$ python3 -q
>>> import numpy as np
>>> np.set_printoptions(precision=2, suppress=True, linewidth=140)
>>> tidy = lambda a: np.round(a, 2) + 0
>>> A2 = np.array([[3, 0, 3, 1, 2],
...     [3, 3, 3, 1, 3],
...     [0, 3, 0, 2, 3],
...     [2, 1, 0, 0, 2],
...     [0, 0, 1, 0, 0]])
>>> J = A2 + A2.T
>>> J
array([[6, 3, 3, 3, 2],
       [3, 6, 6, 2, 3],
       [3, 6, 0, 2, 4],
       [3, 2, 2, 0, 2],
       [2, 3, 4, 2, 0]])
>>> rng = np.random.default_rng(738)
>>> idx = rng.permutation(5)
>>> idx
array([4, 2, 1, 3, 0])
>>> A2 = J[idx][:, idx]
>>> tidy(np.linalg.det(A2)), tidy(np.linalg.det(J[idx]))
(np.float64(-252.0), np.float64(-252.0))
>>> np.allclose(A2, J)
False
>>> f = np.array([-2, -3, -3])
>>> np.cross(J[0, :3], J[1, :3])
array([  0, -27,  27])
>>> np.convolve(J[0], f)
array([-12, -24, -33, -24, -22, -15,  -6])
>>> evals, evecs = np.linalg.eigh(J)
>>> vec = np.array([-3, -1, -1, 0, -3])
>>> vec @ J @ vec / (vec @ vec), tidy(evals[0]), tidy(evals[-1])
(np.float64(9.3), np.float64(-4.77), np.float64(15.48))
>>> tidy(np.linalg.eigvalsh(J[1:, 1:]))
array([-4.74, -1.8 ,  0.04, 12.5 ])
>>> vec = np.array([0, 0, 1, 1, 2])
>>> y = J @ vec
>>> y
array([10, 14, 10,  6,  6])
>>> tidy(np.linalg.solve(J, J[:, 2]))
array([0., 0., 1., 0., 0.])
>>> tidy(np.linalg.solve(J, -1 * y))
array([ 0.,  0., -1., -1., -2.])
>>> tidy(np.linalg.solve(J, y))
array([0., 0., 1., 1., 2.])
>>> data = np.load("layer3.npy")
>>> data
array([[-1.95,  5.  , -4.  , -3.  , -4.  ],
       [ 4.  , -4.95,  3.  , -5.  ,  3.  ],
       [ 2.  ,  0.  , -0.95, -5.  , -2.  ],
       [ 3.  , -2.  , -5.  , -0.95,  5.  ],
       [-2.  ,  5.  , -4.  , -3.  , -3.95]])
>>> f = np.array([-2, -3])
>>> tidy(np.cross(data[1, :3], data[2, :3]))
array([4.7, 9.8, 9.9])
>>> tidy(np.array([np.convolve(row, f, "same") for row in data]))
array([[ 3.9 , -4.15, -7.  , 18.  , 17.  ],
       [-8.  , -2.1 ,  8.85,  1.  ,  9.  ],
       [-4.  , -6.  ,  1.9 , 12.85, 19.  ],
       [-6.  , -5.  , 16.  , 16.9 , -7.15],
       [ 4.  , -4.  , -7.  , 18.  , 16.9 ]])
>>> tidy(np.convolve(data[1], f))
array([-8.  , -2.1 ,  8.85,  1.  ,  9.  , -9.  ])
>>> tidy(np.linalg.norm(data[3], 1)), tidy(np.linalg.norm(data[3], np.inf))
(np.float64(15.95), np.float64(5.0))
>>> tidy(np.linalg.norm(data, 2))
np.float64(13.6)
>>> tidy(np.linalg.norm(data) ** 2 / np.linalg.norm(data, 2) ** 2)
np.float64(1.73)
>>> idx = rng.permutation(5)
>>> idx
array([2, 4, 1, 0, 3])
>>> A2 = data[idx][:, idx]
>>> np.allclose(A2, data)
False
>>> tidy(np.linalg.det(A2)), tidy(np.linalg.det(data[idx]))
(np.float64(12.48), np.float64(12.48))
>>> tidy(np.sort(np.abs(np.linalg.eigvals(A2))))
array([0.05, 1.21, 2.9 , 7.79, 9.12])
>>> np.diag(A2)
array([-0.95, -3.95, -4.95, -1.95, -0.95])
>>> np.argsort(-np.linalg.norm(data, axis=0).round(6), kind="stable")[:3]
array([1, 4, 3])
>>> [round(float(x), 2) for x in np.linalg.svd(data, compute_uv=False)[:3]]
[13.6, 9.26, 6.98]
>>> np.linalg.matrix_rank(data, rtol=0.1)
np.int64(3)
>>> tidy(np.linalg.norm(data, 2) / np.linalg.norm(data))
np.float64(0.76)
>>> np.linalg.cond(data) > 100
np.True_
>>> M = np.array([[2, 1, 1], [0, 1, 1], [2, 6, 6]])
>>> tidy(np.linalg.norm(M) ** 2 / np.linalg.norm(M, 2) ** 2)
np.float64(1.03)
>>> tidy(np.linalg.norm(M, 1)), tidy(np.linalg.norm(M, np.inf))
(np.float64(8.0), np.float64(14.0))
>>> tidy(np.linalg.norm(M, axis=0))
array([2.83, 6.16, 6.16])
>>> proj = np.triu(np.array([[-2, 0, -2], [1, -2, 2], [-1, 0, 0]]), 1) + np.eye(3)
>>> A2 = proj @ M @ np.linalg.inv(proj)
>>> A2
array([[ -2., -11.,   7.],
       [  4.,  13.,  -5.],
       [  2.,   6.,  -2.]])
>>> left, sigma, Vt = np.linalg.svd(M)
>>> evecs = Vt[:(sigma > 1e-8).sum()]
>>> vec = M[0] + -3 * M[1] + rng.integers(2) * np.eye(3)[0]
>>> vec
array([ 2., -2., -2.])
>>> tidy(np.linalg.norm(vec - evecs.T @ evecs @ vec))
np.float64(0.0)
>>> tidy(evecs.T @ evecs)
array([[1. , 0. , 0. ],
       [0. , 0.5, 0.5],
       [0. , 0.5, 0.5]])
>>> f, g = M[1], M[0]
>>> f @ g
np.int64(2)
>>> p = (f @ g) / (f @ f) * f
>>> np.linalg.matrix_rank(np.outer(f, g))
np.int64(1)
>>> (g - p) @ f
np.float64(0.0)
>>> tidy(np.linalg.norm(f + g) ** 2 + np.linalg.norm(f - g) ** 2)
np.float64(16.0)
